% ipython --no-banner

In [1]: import numpy as np

In [2]: import numpy.linalg as la

In [3]: np.set_printoptions(precision=2, suppress=True, linewidth=160, legacy="1.25")

In [4]: M = np.load("test8.npy")

In [5]: M
Out[5]: 
array([[-1,  2,  1,  2],
       [ 1,  0,  3, -3],
       [ 2, -2,  0,  2],
       [-1,  0, -2,  3],
       [ 0,  2,  0, -1],
       [ 2, -2, -1, -1],
       [-1, -2,  0, -3],
       [ 1, -1,  3, -3],
       [ 0,  1,  1,  1],
       [ 3,  2, -3,  2]])

In [6]: Ac = (M - M.mean(axis=0)) / M.std(axis=0)

In [7]: Ac.std(axis=0)
Out[7]: array([1., 1., 1., 1.])

In [8]: b = la.lstsq(np.delete(Ac, 1, axis=1), Ac[:, 1])[0]

In [9]: np.round(1 - np.var(Ac[:, 1] - np.delete(Ac, 1, axis=1) @ b), 2)
Out[9]: 0.18

In [10]: P = M @ la.solve(M.T @ M, M.T)

In [11]: la.matrix_rank(np.eye(10) - P)
Out[11]: 6

In [12]: np.diag(P)
Out[12]: array([0.35, 0.38, 0.64, 0.28, 0.29, 0.35, 0.42, 0.36, 0.15, 0.79])

In [13]: np.round(P @ M[:, 1], 2) + 0
Out[13]: array([ 2.,  0., -2.,  0.,  2., -2., -2., -1.,  1.,  2.])

In [14]: data = np.loadtxt("w.csv", delimiter=",")

In [15]: data
Out[15]: 
array([[  5.,   6.,   7.,   8.,   9.,  10.,  11.,  12.,  13.,  14.,  15.],
       [ 16.,  17.,  18.,  19.,  20.,  21.,  22.,  23.,  24.,  25.,  26.],
       [ 27.,  28.,  29.,  30.,  31.,  32.,  33.,  34.,  35.,  36.,  37.],
       [ 38.,  39.,  40.,  41.,  42.,  43.,  44.,  45.,  46.,  47.,  48.],
       [ 49.,  50.,  51.,  52.,  53.,  54.,  55.,  56.,  57.,  58.,  59.],
       [ 60.,  61.,  62.,  63.,  64.,  65.,  66.,  67.,  68.,  69.,  70.],
       [ 71.,  72.,  73.,  74.,  75.,  76.,  77.,  78.,  79.,  80.,  81.],
       [ 82.,  83.,  84.,  85.,  86.,  87.,  88.,  89.,  90.,  91.,  92.],
       [ 93.,  94.,  95.,  96.,  97.,  98.,  99., 100., 101., 102., 103.],
       [104., 105., 106., 107., 108., 109., 110., 111., 112., 113., 114.],
       [115., 116., 117., 118., 119., 120., 121., 122., 123., 124., 125.],
       [126., 127., 128., 129., 130., 131., 132., 133., 134., 135., 136.]])

In [16]: la.matrix_rank(data, rtol=0.1)
Out[16]: 1

In [17]: la.cond(data) > 100
Out[17]: True

In [18]: np.argsort(-la.norm(data, axis=0).round(6), kind="stable")[:3]
Out[18]: array([10,  9,  8])
